>>> import numpy as np
>>> np.set_printoptions(suppress=True, linewidth=140)
>>> m1 = np.array([[9, 2, 5], [4, 5, 1], [3, 8, 5]])
>>> m1
array([[9, 2, 5],
       [4, 5, 1],
       [3, 8, 5]])
>>> rng = np.random.default_rng(90881)
>>> idx = rng.permutation(3)
>>> out = m1[:, idx] * rng.choice([-1, 1], 3)
>>> out
array([[ 2, -9,  5],
       [ 5, -4,  1],
       [ 8, -3,  5]])
>>> U, _, Vh = np.linalg.svd(m1.T @ out)
>>> np.round(U @ Vh, 3) + 0
array([[ 0., -1.,  0.],
       [ 1.,  0.,  0.],
       [ 0.,  0.,  1.]])
>>> np.round(np.linalg.lstsq(m1, out)[0], 3) + 0
array([[ 0., -1.,  0.],
       [ 1.,  0.,  0.],
       [ 0.,  0.,  1.]])
>>> print(idx)
[1 0 2]
>>> out = np.linalg.inv(m1)
>>> print(np.round(np.linalg.inv(out), 3))
[[9. 2. 5.]
 [4. 5. 1.]
 [3. 8. 5.]]
>>> (np.abs(out) > 1e-9).astype(int)
array([[1, 1, 1],
       [1, 1, 1],
       [1, 1, 1]])
>>> np.round(m1 @ out, 3) + 0
array([[1., 0., 0.],
       [0., 1., 0.],
       [0., 0., 1.]])
>>> round(float(np.linalg.det(m1) * np.linalg.det(out)), 3)
1.0
>>> print(np.round(np.linalg.cond(m1), 3))
6.204
>>> print(round(np.linalg.slogdet(m1)[0], 3))
1.0
>>> q = m1.astype(float).copy()
>>> for j in range(3):
...     q[:, j] -= q[:, :j] @ (q[:, :j].T @ q[:, j])
...     q[:, j] /= np.linalg.norm(q[:, j])
... 
>>> np.round(q.T @ q, 3) + 0
array([[1., 0., 0.],
       [0., 1., 0.],
       [0., 0., 1.]])
>>> q.round(3)
array([[ 0.874, -0.433,  0.219],
       [ 0.389,  0.353, -0.851],
       [ 0.291,  0.829,  0.477]])
>>> f = np.array([3, 3, 1, 3, 0])
>>> r1 = np.array([3, -1, -3])
>>> mat = np.outer(f, r1)
>>> mat
array([[ 9, -3, -9],
       [ 9, -3, -9],
       [ 3, -1, -3],
       [ 9, -3, -9],
       [ 0,  0,  0]])
>>> np.linalg.lstsq(mat[:-1].T, mat[-1])[2]
np.int32(1)
>>> try:
...     np.linalg.inv(mat)
... except np.linalg.LinAlgError as e:
...     print("failed:", e)
... 
failed: Last 2 dimensions of the array must be square
>>> w1 = np.array([[4, 2, 3], [3, 0, 1], [5, 2, 2]])
>>> coef = np.array([3, 0, -1])
>>> hid = np.maximum(mat @ w1 + coef, 0)
>>> np.linalg.matrix_rank(hid)
np.int64(2)
>>> cent = np.array([[-2, 0], [2, -2], [-2, -1]])
>>> w1 @ cent
array([[-10,  -7],
       [ -8,  -1],
       [-10,  -6]])
>>> (hid @ cent).round(6).argmax(axis=1)
array([1, 1, 1, 1, 1])
>>> X = np.load("run17.npy")
>>> X
array([[ 1.17 ,  2.324,  0.373, -2.492,  1.992],
       [ 0.597,  1.729, -0.386, -3.29 ,  2.122],
       [ 1.053,  1.756,  0.115, -3.149,  1.726],
       [-2.628, -3.442, -1.055, -2.777, -1.952],
       [-2.579, -3.858, -0.903, -3.239, -2.324],
       [-2.887, -2.986, -0.778, -3.027, -1.941],
       [-3.137, -0.477,  3.225, -2.301,  1.889],
       [-3.087,  0.056,  2.877, -1.763,  2.335],
       [-3.307,  0.092,  3.376, -1.88 ,  2.184]])
>>> out = X + rng.integers(-2, 3, (9, 3)) @ rng.integers(-2, 3, (3, 5))
>>> print(out.round(3))
[[ 7.17  -2.676  1.373  4.508 -2.008]
 [-3.403  6.729  0.614 -8.29   5.122]
 [ 5.053  1.756  4.115  0.851 -0.274]
 [ 1.372 -8.442 -2.055  2.223 -4.952]
 [-4.579 -1.858  3.097 -3.239 -1.324]
 [-0.887 -7.986 -3.778 -0.027 -3.941]
 [-4.137 -0.477  7.225 -0.301  1.889]
 [-0.087  1.056  3.877 -0.763  1.335]
 [-9.307 -1.908  1.376 -3.88   4.184]]
>>> np.abs(out - X).sum(axis=1)
array([23., 18., 14., 18.,  9., 15.,  7.,  7., 14.])
>>> np.round(np.linalg.svd(out - X, compute_uv=False), 3) + 0
array([19.102,  9.761,  5.73 ,  0.   ,  0.   ])
>>> J = np.loadtxt("test18.csv", delimiter=",")
>>> J
array([[ 2.958, -1.806, -1.69 , -4.834, -0.036,  2.296],
       [-0.978,  1.453, -1.073, -0.713,  2.108, -3.274],
       [-6.065,  0.785, -4.431, -0.502,  1.642, -1.662],
       [-0.636,  3.448, -0.571, -1.668,  1.662, -0.049],
       [-2.132,  0.466, -0.299,  0.172, -0.764, -3.713],
       [-3.291, -0.224, -1.429, -1.179,  0.257,  0.268],
       [ 5.037,  0.892,  0.2  , -3.276, -0.301,  1.123],
       [-1.101,  2.555, -2.49 , -3.433,  0.455, -2.577],
       [ 4.392, -1.688,  0.993, -1.318, -1.719, -0.007],
       [-6.967,  2.578, -4.216,  0.584,  5.259, -4.555],
       [ 3.595, -3.687,  2.343,  2.779, -3.151,  1.062],
       [-2.334, -2.22 , -0.753,  2.112,  2.803,  1.303],
       [ 1.464,  0.151,  0.568, -2.549, -1.378,  1.974],
       [ 2.359,  3.504, -0.673, -5.021,  4.458, -0.857],
       [-3.332, -0.417, -1.73 ,  0.996,  1.943, -3.042],
       [ 0.591,  1.65 , -1.002, -3.169, -3.087,  0.189],
       [-4.241,  1.446, -0.934,  1.515, -0.808, -0.952],
       [ 6.767, -4.461,  3.3  ,  0.367, -1.374,  1.911],
       [ 1.781,  0.039,  1.419, -1.304, -1.096,  1.582],
       [ 3.894, -3.164,  2.449, -0.124, -0.19 ,  1.008],
       [ 3.576, -2.228,  2.82 ,  4.213, -1.114,  2.204],
       [ 3.334,  0.641,  0.881, -3.404, -2.873,  1.681],
       [ 1.955, -0.974,  2.441,  4.61 , -0.975,  0.987],
       [ 0.031, -0.749, -1.568, -4.003,  0.606, -2.47 ]])
>>> x0 = np.array([-1, -2, 3, -2, 1, -2])
>>> rhs = J @ x0
>>> print(np.round(np.linalg.solve(J.T @ J, J.T @ rhs), 3))
[-1. -2.  3. -2.  1. -2.]
>>> rhs = rhs + 0.3 * rng.normal(size=24)
>>> rhs.round(3)
array([ 0.783,  5.135, -2.834, -2.953,  6.597,  1.715, -1.74 ,  0.766,  2.757,  2.763,  0.766,  1.019, -0.408,  5.265,  4.713, -4.488,
       -2.866,  6.38 ,  0.584,  8.075, -4.811, -1.078, -5.705, 10.38 ])
>>> coef, *_ = np.linalg.lstsq(J, rhs)
>>> round(float(np.linalg.norm(rhs - J @ coef)), 3)
1.65
>>> [round(float(np.linalg.norm(np.linalg.solve(J.T @ J + lam * np.eye(6), J.T @ rhs))), 2) for lam in (0, 1, 10, 100)]
[4.88, 4.38, 2.68, 0.91]
